In [1]: import numpy as np

In [2]: import numpy.linalg as la

In [3]: np.set_printoptions(precision=2, suppress=True, linewidth=120)

In [4]: X = np.load("a.npy")

In [5]: X
Out[5]: 
array([[-0.25,  0.33, -1.17,  0.67,  0.73, -0.28],
       [ 1.19,  4.12, -2.43,  0.89,  3.65, -0.33],
       [ 1.48,  3.34, -0.28, -0.52,  2.28,  0.06],
       [ 2.76,  7.  , -1.35, -0.36,  5.35, -0.2 ],
       [ 1.59,  2.58,  2.06, -1.95,  0.97,  0.41],
       [ 2.98,  6.19,  0.63, -1.63,  3.88,  0.15],
       [ 1.62,  2.93,  0.91, -1.26,  1.59,  0.1 ],
       [-1.42, -2.96, -0.92,  1.2 , -1.59, -0.17],
       [ 1.3 ,  3.73, -1.29,  0.11,  2.9 , -0.19],
       [-1.28, -3.67,  1.29, -0.23, -2.95,  0.24],
       [-2.66, -7.46,  2.6 , -0.38, -6.01,  0.42],
       [ 2.74,  6.94, -1.56, -0.38,  5.31, -0.22],
       [-1.08, -4.09,  2.47, -0.86, -3.65,  0.41],
       [ 1.57,  2.52,  1.94, -1.96,  0.93,  0.44]])

In [6]: cent = X[[13, 4]].astype(float)

In [7]: for _ in range(4):
   ...:     idx = la.norm(X[:, None] - cent, axis=-1).argmin(axis=1)
   ...:     cent = np.array([X[idx == j].mean(axis=0) for j in range(2)])
   ...: 

In [8]: idx
Out[8]: array([1, 1, 1, 1, 1, 1, 1, 0, 1, 0, 0, 1, 0, 1])

In [9]: np.bincount(idx)
Out[9]: array([ 4, 10])

In [10]: cent[1] - cent[0]
Out[10]: array([ 3.31,  8.51, -1.61, -0.57,  6.31, -0.23])

In [11]: idx = X[:, 4] > np.median(X[:, 4])

In [12]: r0 = X[idx].mean(axis=0) - X[~idx].mean(axis=0)

In [13]: r0
Out[13]: array([ 2.51,  6.71, -1.95,  0.05,  5.22, -0.3 ])

In [14]: ((X - X.mean(axis=0)) @ r0 > 0).astype(int)
Out[14]: array([0, 1, 1, 1, 1, 1, 1, 0, 1, 0, 0, 1, 0, 1])

In [15]: idx.astype(int)
Out[15]: array([0, 1, 1, 1, 0, 1, 1, 0, 1, 0, 0, 1, 0, 0])

In [16]: U, sigma, VT = la.svd(X)

In [17]: sigma
Out[17]: array([22.66,  6.98,  0.25,  0.2 ,  0.17,  0.14])

In [18]: B = U[:, :2] @ np.diag(sigma[:2]) @ VT[:2]

In [19]: round(np.abs(X - B).max(), 2)
Out[19]: np.float64(0.1)

In [20]: np.round(la.norm(X - B, 2), 2), round(float(sigma[2]), 2)
Out[20]: (np.float64(0.25), 0.25)

In [21]: data = np.array([[-2.0, -3.0, 0.0, -3.0, 0.0, -3.0, -3.0, 0.0],
    ...:     [-3.0, -2.0, 0.0, -3.0, 0.0, -3.0, -3.0, 0.0],
    ...:     [0.0, 0.0, -2.0, 0.0, -3.0, 0.0, 0.0, -3.0],
    ...:     [-3.0, -3.0, 0.0, -2.0, 0.0, -3.0, -3.0, 0.0],
    ...:     [0.0, 0.0, -3.0, 0.0, -2.0, 0.0, 0.0, -3.0],
    ...:     [-3.0, -3.0, 0.0, -3.0, 0.0, -2.0, -3.0, 0.0],
    ...:     [-3.0, -3.0, 0.0, -3.0, 0.0, -3.0, -2.0, 0.0],
    ...:     [0.0, 0.0, -3.0, 0.0, -3.0, 0.0, 0.0, -2.0]])

In [22]: data
Out[22]: 
array([[-2., -3.,  0., -3.,  0., -3., -3.,  0.],
       [-3., -2.,  0., -3.,  0., -3., -3.,  0.],
       [ 0.,  0., -2.,  0., -3.,  0.,  0., -3.],
       [-3., -3.,  0., -2.,  0., -3., -3.,  0.],
       [ 0.,  0., -3.,  0., -2.,  0.,  0., -3.],
       [-3., -3.,  0., -3.,  0., -2., -3.,  0.],
       [-3., -3.,  0., -3.,  0., -3., -2.,  0.],
       [ 0.,  0., -3.,  0., -3.,  0.,  0., -2.]])

In [23]: vec = np.array([0, 1, 1, 2, 0, 0, 3, 3])

In [24]: data @ np.ones(8)
Out[24]: array([-14., -14.,  -8., -14.,  -8., -14., -14.,  -8.])

In [25]: data @ np.eye(8)[7]
Out[25]: array([ 0.,  0., -3.,  0., -3.,  0.,  0., -2.])

In [26]: np.sign((data @ vec).round(6))
Out[26]: array([-1., -1., -1., -1., -1., -1., -1., -1.])

In [27]: (data * vec).sum(axis=1)
Out[27]: array([-18., -17., -11., -16., -12., -18., -15.,  -9.])

In [28]: np.allclose(data, data.T)
Out[28]: True

In [29]: np.round(np.abs(la.eigvals(data)).max(), 2)
Out[29]: np.float64(14.0)

In [30]: theta = np.radians(30)

In [31]: R = np.eye(8)

In [32]: R[3, 3] = R[6, 6] = np.cos(theta)

In [33]: R[3, 6], R[6, 3] = -np.sin(theta), np.sin(theta)

In [34]: R
Out[34]: 
array([[ 1.  ,  0.  ,  0.  ,  0.  ,  0.  ,  0.  ,  0.  ,  0.  ],
       [ 0.  ,  1.  ,  0.  ,  0.  ,  0.  ,  0.  ,  0.  ,  0.  ],
       [ 0.  ,  0.  ,  1.  ,  0.  ,  0.  ,  0.  ,  0.  ,  0.  ],
       [ 0.  ,  0.  ,  0.  ,  0.87,  0.  ,  0.  , -0.5 ,  0.  ],
       [ 0.  ,  0.  ,  0.  ,  0.  ,  1.  ,  0.  ,  0.  ,  0.  ],
       [ 0.  ,  0.  ,  0.  ,  0.  ,  0.  ,  1.  ,  0.  ,  0.  ],
       [ 0.  ,  0.  ,  0.  ,  0.5 ,  0.  ,  0.  ,  0.87,  0.  ],
       [ 0.  ,  0.  ,  0.  ,  0.  ,  0.  ,  0.  ,  0.  ,  1.  ]])

In [35]: B = data @ R.T

In [36]: np.abs(B - data).max(axis=0)
Out[36]: array([0.  , 0.  , 0.  , 1.9 , 0.  , 0.  , 1.23, 0.  ])

In [37]: round(la.det(R), 2), round(np.trace(R), 2)
Out[37]: (np.float64(1.0), np.float64(7.73))

In [38]: np.allclose(data @ data.T, B @ B.T)
Out[38]: True

In [39]: O, R = la.qr(data)

In [40]: O.shape, R.shape
Out[40]: ((8, 8), (8, 8))

In [41]: np.abs(np.diag(R))
Out[41]: array([6.32, 1.41, 4.69, 1.22, 1.4 , 1.15, 1.12, 1.22])

In [42]: np.allclose(R.T @ R, data.T @ data)
Out[42]: True

In [43]: np.round(O.T @ O, 2) + 0
Out[43]: 
array([[1., 0., 0., 0., 0., 0., 0., 0.],
       [0., 1., 0., 0., 0., 0., 0., 0.],
       [0., 0., 1., 0., 0., 0., 0., 0.],
       [0., 0., 0., 1., 0., 0., 0., 0.],
       [0., 0., 0., 0., 1., 0., 0., 0.],
       [0., 0., 0., 0., 0., 1., 0., 0.],
       [0., 0., 0., 0., 0., 0., 1., 0.],
       [0., 0., 0., 0., 0., 0., 0., 1.]])

In [44]: round(float(abs(R[0, 0])), 2), round(la.norm(data[:, 0]), 2)
Out[44]: (6.32, np.float64(6.32))

In [45]: O @ R
Out[45]: 
array([[-2., -3.,  0., -3.,  0., -3., -3.,  0.],
       [-3., -2.,  0., -3.,  0., -3., -3.,  0.],
       [ 0.,  0., -2.,  0., -3.,  0.,  0., -3.],
       [-3., -3.,  0., -2.,  0., -3., -3.,  0.],
       [ 0.,  0., -3.,  0., -2.,  0.,  0., -3.],
       [-3., -3.,  0., -3.,  0., -2., -3.,  0.],
       [-3., -3.,  0., -3.,  0., -3., -2.,  0.],
       [ 0.,  0., -3.,  0., -3.,  0.,  0., -2.]])
